$ python3 -q
>>> import numpy as np
>>> np.set_printoptions(precision=3, suppress=True, linewidth=160)
>>> feats = np.load("layer17.npy")
>>> feats
array([[0, 1, 1, 0, 0, 1, 1, 1, 1, 0, 0],
       [1, 0, 1, 0, 0, 1, 1, 1, 1, 0, 0],
       [1, 1, 0, 0, 0, 1, 1, 1, 1, 0, 0],
       [0, 0, 0, 0, 0, 0, 0, 0, 0, 1, 1],
       [0, 0, 0, 0, 0, 0, 0, 0, 0, 1, 1],
       [1, 1, 1, 0, 0, 0, 1, 1, 1, 0, 0],
       [1, 1, 1, 0, 0, 1, 0, 0, 1, 0, 0],
       [1, 1, 1, 0, 0, 1, 0, 0, 1, 0, 0],
       [1, 1, 1, 0, 0, 1, 1, 1, 0, 0, 0],
       [0, 0, 0, 1, 1, 0, 0, 0, 0, 0, 1],
       [0, 0, 0, 1, 1, 0, 0, 0, 0, 1, 0]])
>>> U, sig, VT = np.linalg.svd(feats)
>>> V = VT[:(sig > 1e-8).sum()]
>>> rng = np.random.default_rng(51)
>>> vec = feats[9] + 4 * feats[8] + rng.integers(2) * np.eye(11)[7]
>>> vec
array([4., 4., 4., 1., 1., 4., 4., 4., 0., 0., 1.])
>>> np.diag(V.T @ V)
array([1. , 1. , 1. , 0.5, 0.5, 1. , 0.5, 0.5, 1. , 1. , 1. ])
>>> np.allclose(V.T @ V @ vec, vec)
True
>>> np.round(V.T @ V, 3) + 0
array([[1. , 0. , 0. , 0. , 0. , 0. , 0. , 0. , 0. , 0. , 0. ],
       [0. , 1. , 0. , 0. , 0. , 0. , 0. , 0. , 0. , 0. , 0. ],
       [0. , 0. , 1. , 0. , 0. , 0. , 0. , 0. , 0. , 0. , 0. ],
       [0. , 0. , 0. , 0.5, 0.5, 0. , 0. , 0. , 0. , 0. , 0. ],
       [0. , 0. , 0. , 0.5, 0.5, 0. , 0. , 0. , 0. , 0. , 0. ],
       [0. , 0. , 0. , 0. , 0. , 1. , 0. , 0. , 0. , 0. , 0. ],
       [0. , 0. , 0. , 0. , 0. , 0. , 0.5, 0.5, 0. , 0. , 0. ],
       [0. , 0. , 0. , 0. , 0. , 0. , 0.5, 0.5, 0. , 0. , 0. ],
       [0. , 0. , 0. , 0. , 0. , 0. , 0. , 0. , 1. , 0. , 0. ],
       [0. , 0. , 0. , 0. , 0. , 0. , 0. , 0. , 0. , 1. , 0. ],
       [0. , 0. , 0. , 0. , 0. , 0. , 0. , 0. , 0. , 0. , 1. ]])
>>> evals, V = np.linalg.eigh(feats)
>>> vec = np.array([-4, -5, -1, 5, 1, 4, -5, -4, -1, 3, -5])
>>> round(float(vec @ feats @ vec / (vec @ vec)), 3), round(evals[0], 3), np.round(evals[-1], 3)
(0.388, np.float64(-1.742), np.float64(5.742))
>>> np.round(np.linalg.eigvalsh(feats[1:, 1:]), 3) + 0
array([-1.702, -1.562, -1.   , -1.   , -1.   , -1.   ,  0.   ,  0.   ,  2.562,  4.702])
>>> idx = rng.permutation(11)
>>> idx
array([ 1,  9,  0,  5,  3, 10,  7,  8,  2,  6,  4])
>>> A2 = feats[idx][:, idx]
>>> np.round(np.sort(np.abs(np.linalg.eigvals(A2))), 3) + 0
array([0.   , 0.   , 1.   , 1.   , 1.   , 1.   , 1.   , 1.562, 1.742, 2.562, 5.742])
>>> A2
array([[0, 0, 1, 1, 0, 0, 1, 1, 1, 1, 0],
       [0, 0, 0, 0, 1, 1, 0, 0, 0, 0, 1],
       [1, 0, 0, 1, 0, 0, 1, 1, 1, 1, 0],
       [1, 0, 1, 0, 0, 0, 1, 1, 1, 1, 0],
       [0, 1, 0, 0, 0, 1, 0, 0, 0, 0, 0],
       [0, 1, 0, 0, 1, 0, 0, 0, 0, 0, 1],
       [1, 0, 1, 1, 0, 0, 0, 1, 1, 0, 0],
       [1, 0, 1, 1, 0, 0, 1, 0, 1, 1, 0],
       [1, 0, 1, 1, 0, 0, 1, 1, 0, 1, 0],
       [1, 0, 1, 1, 0, 0, 0, 1, 1, 0, 0],
       [0, 1, 0, 0, 0, 1, 0, 0, 0, 0, 0]])
>>> np.round(np.linalg.det(A2), 3), round(float(np.linalg.det(feats[idx])), 3)
(np.float64(0.0), 0.0)
>>> np.diag(A2)
array([0, 0, 0, 0, 0, 0, 0, 0, 0, 0, 0])
>>> vec = np.array([0, 5, 4, 4, 3, 5, 2, 4, 3, 1, 5])
>>> h = np.maximum(feats @ vec, 0)
>>> feats * (h > 1e-9)[:, None]
array([[0, 1, 1, 0, 0, 1, 1, 1, 1, 0, 0],
       [1, 0, 1, 0, 0, 1, 1, 1, 1, 0, 0],
       [1, 1, 0, 0, 0, 1, 1, 1, 1, 0, 0],
       [0, 0, 0, 0, 0, 0, 0, 0, 0, 1, 1],
       [0, 0, 0, 0, 0, 0, 0, 0, 0, 1, 1],
       [1, 1, 1, 0, 0, 0, 1, 1, 1, 0, 0],
       [1, 1, 1, 0, 0, 1, 0, 0, 1, 0, 0],
       [1, 1, 1, 0, 0, 1, 0, 0, 1, 0, 0],
       [1, 1, 1, 0, 0, 1, 1, 1, 0, 0, 0],
       [0, 0, 0, 1, 1, 0, 0, 0, 0, 0, 1],
       [0, 0, 0, 1, 1, 0, 0, 0, 0, 1, 0]])
>>> np.maximum(feats @ (3 * vec), 0)
array([69, 54, 57, 18, 18, 54, 51, 51, 60, 36, 24])
